In [1]: import numpy as np

In [2]: np.set_printoptions(precision=1, suppress=True, linewidth=160, sign=" ")

In [3]: E = np.load("run7.npy")

In [4]: print(E)
[[ 14   6  -4  -7]
 [  6  14   8 -11]
 [ -4   8  11  -6]
 [ -7 -11  -6  10]]

In [5]: print(np.round(np.linalg.svd(E, compute_uv=False), 1) + 0)
[ 31.2  16.8   1.    0. ]

In [6]: print(E - E[0])
[[  0   0   0   0]
 [ -8   8  12  -4]
 [-18   2  15   1]
 [-21 -17  -2  17]]

In [7]: print(np.abs(E).max())
14

In [8]: w, evecs = np.linalg.eigh(E)

In [9]: print((w > 1e-8).sum(), (w < -1e-8).sum())
3 0

In [10]: print(np.round(evecs.T @ evecs, 1) + 0)
[[ 1.  0.  0.  0.]
 [ 0.  1.  0.  0.]
 [ 0.  0.  1.  0.]
 [ 0.  0.  0.  1.]]

In [11]: W0 = np.loadtxt("dump.csv", delimiter=",")

In [12]: print(W0)
[[ 31.5  31.9 -27.4 -20.7  -0.9]
 [ 30.8  30.6 -29.7 -21.3   1.1]
 [ 31.   29.6 -29.6 -19.6  -1. ]
 [ 30.4  31.6 -30.5 -20.5  -0.6]
 [ 30.5  29.6 -28.4 -19.5  -0.8]
 [ 29.5  28.5 -30.1 -18.8  -0.8]
 [ 28.9  31.4 -29.4 -21.    0.7]
 [ 29.7  30.9 -31.1 -20.3  -0.8]
 [ 30.6  30.6 -28.1 -18.8  -0.4]
 [ 29.7  30.4 -29.4 -20.8  -0.2]
 [ 29.1  28.6 -29.2 -19.9  -0.5]
 [ 28.7  29.  -29.6 -20.6  -0.9]
 [ 31.1  30.5 -30.4 -19.    0.7]
 [ 29.   29.6 -31.5 -19.8  -0.2]
 [ 30.7  30.8 -29.3 -19.2   1.1]
 [ 30.   30.3 -31.7 -18.7  -0.8]
 [ 28.9  29.8 -29.7 -20.1   1.3]
 [ 31.2  29.  -30.5 -19.6   0.7]
 [ 31.7  31.6 -29.3 -19.4  -0.4]
 [ 30.2  30.4 -29.9 -20.2   0.3]
 [ 29.7  30.7 -29.4 -21.   -1.2]
 [ 30.5  29.4 -29.  -19.3   1.5]
 [ 29.1  31.8 -29.1 -19.8  -0.7]
 [ 29.6  31.3 -30.6 -19.1  -0.1]
 [ 30.9  28.1 -30.8 -18.1  -0.6]
 [ 29.3  29.2 -29.  -19.3   1. ]
 [ 30.5  30.6 -31.2 -20.4  -0.3]
 [ 29.4  29.2 -29.6 -22.3   0.9]
 [ 28.9  30.3 -28.  -20.3  -1.3]]

In [13]: print(np.linalg.matrix_rank(W0, rtol=0.1))
1

In [14]: print([round(float(x), 1) for x in np.linalg.svd(W0, compute_uv=False)[:3]])
[299.5, 6.2, 5.3]

In [15]: G = np.cov(W0, rowvar=False)

In [16]: print(W0.std(axis=0))
[ 0.9  1.   1.   0.9  0.8]

In [17]: print(round(np.corrcoef(W0[:, 3], W0[:, 4])[0, 1], 1))
-0.1

In [18]: print(np.argsort(-W0.std(axis=0).round(6), kind="stable"))
[ 1  2  3  0  4]

In [19]: print(np.round(np.corrcoef(W0.T), 1) + 0)
[[ 1.   0.2  0.1  0.3  0.1]
 [ 0.2  1.   0.2 -0.2 -0.1]
 [ 0.1  0.2  1.  -0.2  0. ]
 [ 0.3 -0.2 -0.2  1.  -0.1]
 [ 0.1 -0.1  0.  -0.1  1. ]]

In [20]: print(np.polyfit(W0[:, 3], W0[:, 4], 1))
[-0.1 -1.7]

In [21]: M = np.loadtxt("sample14.csv", delimiter=",")

In [22]: print(M)
[[ 0.1 -0.7  0.6  0.  -0.6  0.4]
 [-0.9  2.1 -1.9  0.8  0.5  0. ]
 [-0.4 -0.8  1.6  1.7  2.3  1.8]]

In [23]: left, s, Vh = np.linalg.svd(M, full_matrices=False)

In [24]: print(left.shape, s.shape, Vh.shape)
(3, 3) (3,) (3, 6)

In [25]: print(np.round(np.abs(Vh[0]), 1) + 0)
[ 0.   0.4  0.6  0.3  0.5  0.4]

In [26]: print(s)
[ 4.   3.1  0.6]

In [27]: print(np.allclose(left * s @ Vh, M))
True

In [28]: print(s / s[0])
[ 1.   0.8  0.2]

In [29]: print(np.round(left.T @ left, 1) + 0)
[[ 1.  0.  0.]
 [ 0.  1.  0.]
 [ 0.  0.  1.]]

In [30]: w1 = np.array([[4, 4, 6, 8, 8, 9],
    ...:     [6, 6, 2, 7, 0, 3],
    ...:     [5, 7, 9, 8, 0, 5],
    ...:     [3, 8, 1, 9, 1, 0],
    ...:     [1, 9, 8, 8, 4, 4],
    ...:     [5, 6, 3, 8, 6, 5]])

In [31]: coef = np.array([-1, -3, -2, 0, 3, 1])

In [32]: act = np.maximum(M @ w1 + coef, 0)

In [33]: print((act > 0).mean(axis=0))
[ 0.7  0.7  0.3  0.7  0.7  0.7]

In [34]: cent = np.array([[3, 1], [2, 2], [2, 0], [3, 0], [0, 0], [2, 3]])

In [35]: print(w1 @ cent)
[[ 74  39]
 [ 61  27]
 [ 81  34]
 [ 54  19]
 [ 69  31]
 [ 67  32]]

In [36]: rng = np.random.default_rng(154)

In [37]: B = M + rng.integers(-2, 3, (3, 2)) @ rng.integers(-2, 3, (2, 6))

In [38]: print(B)
[[-0.9  1.3  2.6 -2.  -1.6  2.4]
 [-2.9  2.1 -3.9  2.8 -1.5  2. ]
 [ 3.6 -4.8 -0.4  3.7  6.3 -4.2]]

In [39]: print(B - M)
[[-1.  2.  2. -2. -1.  2.]
 [-2.  0. -2.  2. -2.  2.]
 [ 4. -4. -2.  2.  4. -6.]]

In [40]: print(np.round(np.linalg.svd(B - M, compute_uv=False), 1) + 0)
[ 10.5   4.4   0. ]

In [41]: w1 = np.array([[0, 0], [0, 2], [1, 2], [2, 0], [0, 3], [2, 0]])

In [42]: coef = np.array([-2, 1])

In [43]: act = np.maximum(B @ w1 + coef, 0)

In [44]: print((act > 0).astype(int))
[[ 1  1]
 [ 1  0]
 [ 0  1]]

In [45]: print(np.linalg.matrix_rank(act))
2

In [46]: cent = np.array([[-1, -2], [-1, -2]])

In [47]: print((act @ cent).round(6).argmax(axis=1))
[ 0  0  0]

In [48]: print(act @ cent)
[[ -5.4 -10.8]
 [ -3.7  -7.4]
 [ -9.5 -19. ]]

In [49]: def softmax(z):
    ...:     e = np.exp(z - z.max(axis=-1, keepdims=True))
    ...:     return e / e.sum(axis=-1, keepdims=True)
    ...: 

In [50]: print(softmax(M[0] + -3))
[ 0.2  0.1  0.3  0.2  0.1  0.2]

In [51]: print(softmax(M[0]))
[ 0.2  0.1  0.3  0.2  0.1  0.2]

In [52]: scores = M @ M.T / np.sqrt(6)

In [53]: print(softmax(scores).round(6).argmax(axis=1))
[ 0  1  2]

In [54]: print(np.round(softmax(scores), 1) + 0)
[[ 0.5  0.1  0.4]
 [ 0.   1.   0. ]
 [ 0.   0.   1. ]]

In [55]: A = np.loadtxt("arr.csv", delimiter=",")

In [56]: print(A.round(1) + 0)
[[-0.6  0.1 -0.3  0.3  0.2 -0.6]
 [-0.7 -0.1  0.   0.  -0.2  0.7]
 [ 0.3 -0.3 -0.3  0.7  0.5  0.3]
 [ 0.   0.7 -0.1 -0.3  0.6  0.3]
 [ 0.1 -0.4 -0.7 -0.5  0.1  0. ]
 [ 0.2  0.5 -0.5  0.3 -0.6  0.1]]

In [57]: # keeps lengths

In [58]: x0 = np.array([4, 9, 4, 3, 1, 1])

In [59]: print(np.einsum("ij,j->i", A, x0))
[-2.  -3.6  0.4  6.1 -7.7  3.2]

In [60]: print((A @ x0).argmax())
3

In [61]: q, evecs = np.linalg.qr(A[:, :2])[0], np.linalg.qr(A[:, 2:])[0]

In [62]: s = np.linalg.svd(q.T @ evecs, compute_uv=False)

In [63]: print(s.round(1) + 0)
[ 0.  0.]

In [64]: print((s > 0.9).sum())
0

In [65]: print(round(float(np.abs(np.linalg.eigvals(A)).max()), 1))
1.0

In [66]: print(np.allclose(A @ A.T, A.T @ A))
True

In [67]: assert A == A.T
ValueError: The truth value of an array with more than one element is ambiguous. Use a.any() or a.all()


In [68]: print(np.allclose(A, A.T))
False

In [69]: print(np.round((A - A.T) / 2, 1) + 0)
[[ 0.   0.4 -0.3  0.1  0.1 -0.4]
 [-0.4  0.   0.1 -0.3  0.1  0.1]
 [ 0.3 -0.1  0.   0.4  0.6  0.4]
 [-0.1  0.3 -0.4  0.   0.5  0. ]
 [-0.1 -0.1 -0.6 -0.5  0.   0.3]
 [ 0.4 -0.1 -0.4  0.  -0.3  0. ]]

In [70]: feats = np.array([[-1.6, 1.2, -1.8, 1.5],
    ...:     [1.7, -0.4, -0.8, 1.3],
    ...:     [2.1, 0.5, 1.2, 1.0],
    ...:     [-2.0, -1.2, 0.9, -1.1]])

In [71]: print(feats)
[[-1.6  1.2 -1.8  1.5]
 [ 1.7 -0.4 -0.8  1.3]
 [ 2.1  0.5  1.2  1. ]
 [-2.  -1.2  0.9 -1.1]]

In [72]: w1 = np.array([[0, -1, 0, -2, -1],
    ...:     [-1, 2, 0, 1, 0],
    ...:     [1, -2, 0, 2, 2],
    ...:     [-2, -2, 0, 2, -1]])

In [73]: coef = np.array([1, 3, 2, 2, -2])

In [74]: act = np.maximum(feats @ w1 + coef, 0)

In [75]: print((act > 0).mean(axis=0))
[ 0.2  0.5  1.   0.8  0.2]

In [76]: print(np.linalg.matrix_rank(act))
4

In [77]: print((act > 0).astype(int))
[[ 0  1  1  1  0]
 [ 0  0  1  0  0]
 [ 0  0  1  1  0]
 [ 1  1  1  1  1]]

In [78]: cent = np.array([[1, 3], [3, 1], [1, 2], [2, 0], [3, 3]])

In [79]: print(w1 @ cent)
[[-10  -4]
 [  7  -1]
 [  5   7]
 [ -7 -11]]

In [80]: print((act @ cent).round(6).argmax(axis=1))
[ 0  1  0  0]

In [81]: print(np.round((feats - feats.T) / 2, 1) + 0)
[[ 0.  -0.2 -2.   1.8]
 [ 0.2  0.  -0.6  1.2]
 [ 2.   0.6  0.   0. ]
 [-1.8 -1.2  0.   0. ]]

In [82]: print(np.sort(np.abs(np.linalg.eigvals(feats))))
[ 1.2  2.   2.5  2.5]

In [83]: print(np.allclose(feats, feats.T))
False

In [84]: B = np.linalg.inv(feats)

In [85]: print(B)
[[-0.2  0.1 -0.1 -0.3]
 [ 0.1 -0.6  0.1 -0.5]
 [ 0.1 -0.2  0.5  0.4]
 [ 0.4  0.4  0.5  0.5]]

In [86]: print((np.abs(B) > 1e-9).astype(int))
[[ 1  1  1  1]
 [ 1  1  1  1]
 [ 1  1  1  1]
 [ 1  1  1  1]]

In [87]: m1 = np.loadtxt("w.csv", delimiter=",")

In [88]: print(m1)
[[-2.  0. -2.  0.]
 [ 0. -3.  0.  0.]
 [-3.  0. -2.  0.]
 [ 0.  0.  0.  3.]]

In [89]: # splits into 3 blocks

In [90]: lab = rng.permutation(4)

In [91]: B = m1[:, lab] * rng.choice([-1, 1], 4)

In [92]: print(B)
[[-0.  2. -2.  0.]
 [-0. -0.  0. -3.]
 [-0.  3. -2.  0.]
 [-3. -0.  0.  0.]]

In [93]: left, _, Vh = np.linalg.svd(m1.T @ B)

In [94]: print(lab)
[ 3  0  2  1]

In [95]: print(np.round(left @ Vh, 1) + 0)
[[ 0. -1.  0.  0.]
 [ 0.  0.  0.  1.]
 [ 0.  0.  1.  0.]
 [-1.  0.  0.  0.]]

In [96]: print(np.trace(m1))
-4.0

In [97]: print(np.sort(np.abs(np.linalg.eigvals(m1))))
[ 0.4  3.   3.   4.4]

In [98]: print(np.allclose(m1 @ m1.T, m1.T @ m1))
False

In [99]: print(np.round(np.abs(np.linalg.eigvals(m1)).max(), 1))
4.4

In [100]: print((m1 - m1.T) / 2)
[[ 0.   0.   0.5  0. ]
 [ 0.   0.   0.   0. ]
 [-0.5  0.   0.   0. ]
 [ 0.   0.   0.   0. ]]

In [101]: print(np.linalg.matrix_power(m1, 4))
[[ 196.    0.  160.    0.]
 [   0.   81.    0.    0.]
 [ 240.    0.  196.    0.]
 [   0.    0.    0.   81.]]

In [102]: print(round(float(np.linalg.det(m1)), 1))
18.0

In [103]: print(m1.reshape(2, -1))
[[-2.  0. -2.  0.  0. -3.  0.  0.]
 [-3.  0. -2.  0.  0.  0.  0.  3.]]

In [104]: T = m1.reshape(4, 2, -1)

In [105]: print(np.swapaxes(T, 1, 2)[0])
[[-2. -2.]
 [ 0.  0.]]

In [106]: print(T[:, 0])
[[-2.  0.]
 [ 0. -3.]
 [-3.  0.]
 [ 0.  0.]]

In [107]: print(T.shape)
(4, 2, 2)

In [108]: data = np.load("test6.npy")

In [109]: print(data)
[[ 1  0]
 [ 0  1]]

In [110]: # 2 groups of indices that never mix

In [111]: print(np.linalg.pinv(data))
[[ 1.  0.]
 [ 0.  1.]]

In [112]: print(data.T @ data)
[[ 1  0]
 [ 0  1]]

In [113]: print(np.linalg.svd(data, compute_uv=False))
[ 1.  1.]

In [114]: print(data @ data.T)
[[ 1  0]
 [ 0  1]]

In [115]: x0 = np.array([-5, -4])

In [116]: print(np.trace(data))
2

In [117]: print(np.linalg.eigvalsh(2 * data - np.eye(2)))
[ 1.  1.]

In [118]: print(data @ data @ x0)
[-5 -4]

In [119]: print(np.eye(2) - data)
[[ 0.  0.]
 [ 0.  0.]]

In [120]: w, evecs = np.linalg.eigh(data)

In [121]: x0 = np.array([0, -3])

In [122]: print(np.abs(data).sum(axis=1).max(), np.abs(w).max())
1 1.0

In [123]: print(evecs * np.sqrt(w) @ evecs.T)
[[ 1.  0.]
 [ 0.  1.]]

In [124]: hat = np.triu(np.array([[2, 1], [3, 2]]), 1) + np.eye(2)

In [125]: B = hat @ data @ np.linalg.inv(hat)

In [126]: print(np.trace(B), np.trace(data))
2.0 2

In [127]: print(B)
[[ 1.  0.]
 [ 0.  1.]]

In [128]: print(np.linalg.matrix_rank(B))
2

In [129]: B = np.linalg.inv(data)

In [130]: print((np.abs(B) > 1e-9).astype(int))
[[ 1  0]
 [ 0  1]]

In [131]: print(B)
[[ 1.  0.]
 [ 0.  1.]]

In [132]: print(data @ B)
[[ 1.  0.]
 [ 0.  1.]]

In [133]: print(np.linalg.inv(B))
[[ 1.  0.]
 [ 0.  1.]]

In [134]: print(np.linalg.det(data) * B)
[[ 1.  0.]
 [ 0.  1.]]

In [135]: print(np.round(np.linalg.slogdet(data)[0], 1))
1.0

In [136]: print(round(np.linalg.det(data) * np.linalg.det(B), 1))
1.0

In [137]: F = rng.normal(size=(14, 4)) + 10 * np.array([0, -1, 4, -3])

In [138]: print(F)
[[  1.2 -10.   40.5 -31.6]
 [ -1.8  -9.2  40.1 -29.9]
 [  0.9 -10.7  39.  -31.4]
 [ -0.9  -9.3  40.5 -30.7]
 [  2.1  -9.4  40.9 -28.5]
 [ -0.6  -9.9  38.7 -29.9]
 [ -1.2  -9.9  40.4 -29.2]
 [  1.3 -10.8  40.  -31.4]
 [ -1.3 -10.8  42.5 -30.7]
 [  0.9  -9.8  39.2 -30.4]
 [ -1.4 -10.8  42.1 -30.9]
 [ -0.5  -9.5  39.3 -28.8]
 [ -1.3  -9.9  40.  -30.6]
 [ -1.8 -10.6  40.4 -30.5]]

In [139]: th = np.radians(90)

In [140]: r_ = np.eye(4)

In [141]: r_[0, 0] = r_[2, 2] = np.cos(th)

In [142]: r_[0, 2], r_[2, 0] = -np.sin(th), np.sin(th)

In [143]: print(r_.round(1) + 0)
[[ 0.  0. -1.  0.]
 [ 0.  1.  0.  0.]
 [ 1.  0.  0.  0.]
 [ 0.  0.  0.  1.]]

In [144]: B = F @ r_.T

In [145]: print(B)
[[-40.5 -10.    1.2 -31.6]
 [-40.1  -9.2  -1.8 -29.9]
 [-39.  -10.7   0.9 -31.4]
 [-40.5  -9.3  -0.9 -30.7]
 [-40.9  -9.4   2.1 -28.5]
 [-38.7  -9.9  -0.6 -29.9]
 [-40.4  -9.9  -1.2 -29.2]
 [-40.  -10.8   1.3 -31.4]
 [-42.5 -10.8  -1.3 -30.7]
 [-39.2  -9.8   0.9 -30.4]
 [-42.1 -10.8  -1.4 -30.9]
 [-39.3  -9.5  -0.5 -28.8]
 [-40.   -9.9  -1.3 -30.6]
 [-40.4 -10.6  -1.8 -30.5]]

In [146]: print(np.allclose(F @ F.T, B @ B.T))
True

In [147]: print(np.allclose(np.linalg.norm(F, axis=1), np.linalg.norm(B, axis=1)))
True

In [148]: print(round(float(np.linalg.det(r_)), 1), np.trace(r_))
1.0 2.0
